In [1]: import numpy as np

In [2]: import numpy.linalg as la

In [3]: np.set_printoptions(precision=1, suppress=True, linewidth=120, sign=" ")

In [4]: m1 = np.loadtxt("arr.csv", delimiter=",")

In [5]: m1
Out[5]: 
array([[ 0.9,  2.8,  6.2,  5. ,  4. ,  9. ],
       [-1.2, -3. ,  2.9, -2. ,  2. ,  0.1],
       [-2.2, -6. ,  3. , -5.2,  1.8, -3.1]])

In [6]: cov = m1.T @ m1

In [7]: np.round(la.eigvalsh(cov)[::-1], 1) + 0
Out[7]: array([ 191.7,   94. ,    0. ,    0. ,    0. ,    0. ])

In [8]: np.diag(cov)
Out[8]: array([  7.1,  52.8,  55.9,  56. ,  23.2,  90.6])

In [9]: (m1 @ m1.T).shape
Out[9]: (3, 3)

In [10]: U, s, vt = la.svd(m1)

In [11]: np.argmax(s[:-1] / (s[1:] + 1e-6)) + 1
Out[11]: np.int64(2)

In [12]: s
Out[12]: array([ 13.8,   9.7,   0.2])

In [13]: M2 = U[:, :2] @ np.diag(s[:2]) @ vt[:2]

In [14]: round(float(np.abs(m1 - M2).max()), 1)
Out[14]: 0.1

In [15]: la.matrix_rank(m1, rtol=0.05)
Out[15]: np.int64(2)

In [16]: round(la.norm(m1 - M2, 2), 1), np.round(s[2], 1)
Out[16]: (np.float64(0.2), np.float64(0.2))

In [17]: W = np.array([[2, 3], [3, 3], [1, 3], [0, 2], [1, 1], [0, 2]])

In [18]: c = np.array([0, 9])

In [19]: act = np.maximum(m1 @ W + c, 0)

In [20]: (act > 0).astype(int)
Out[20]: 
array([[ 1,  1],
       [ 0,  1],
       [ 0,  0]])

In [21]: (act > 0).mean(axis=0)
Out[21]: array([ 0.3,  0.7])

In [22]: C = np.array([[-5, 7], [3, 4]])

In [23]: act @ C
Out[23]: 
array([[ 110.1,  425.6],
       [   9.9,   13.2],
       [   0. ,    0. ]])

In [24]: M2 = m1 / la.norm(m1, axis=1, keepdims=True)

In [25]: cov = M2 @ M2.T

In [26]: la.norm(M2, axis=1)
Out[26]: array([ 1.,  1.,  1.])

In [27]: (cov - 2 * np.eye(3)).round(6).argmax(axis=1)
Out[27]: array([ 1,  2,  1])

In [28]: cov
Out[28]: 
array([[ 1. ,  0.1, -0.4],
       [ 0.1,  1. ,  0.9],
       [-0.4,  0.9,  1. ]])

In [29]: (np.abs(cov) > 0.9).astype(int)
Out[29]: 
array([[ 1,  0,  0],
       [ 0,  1,  0],
       [ 0,  0,  1]])

In [30]: blk = np.stack([m1, -1 * m1, m1[::-1]])

In [31]: blk.sum(axis=0)
Out[31]: 
array([[-2.2, -6. ,  3. , -5.2,  1.8, -3.1],
       [-1.2, -3. ,  2.9, -2. ,  2. ,  0.1],
       [ 0.9,  2.8,  6.2,  5. ,  4. ,  9. ]])

In [32]: la.matrix_rank(blk)
Out[32]: array([ 3,  3,  3])

In [33]: np.einsum("bij,cij->bc", blk, blk)
Out[33]: 
array([[ 285.7, -285.7,  -66.9],
       [-285.7,  285.7,   66.9],
       [ -66.9,   66.9,  285.7]])

In [34]: la.norm(blk, axis=(1, 2))
Out[34]: array([ 16.9,  16.9,  16.9])

In [35]: (blk @ m1.T).shape
Out[35]: (3, 3, 3)
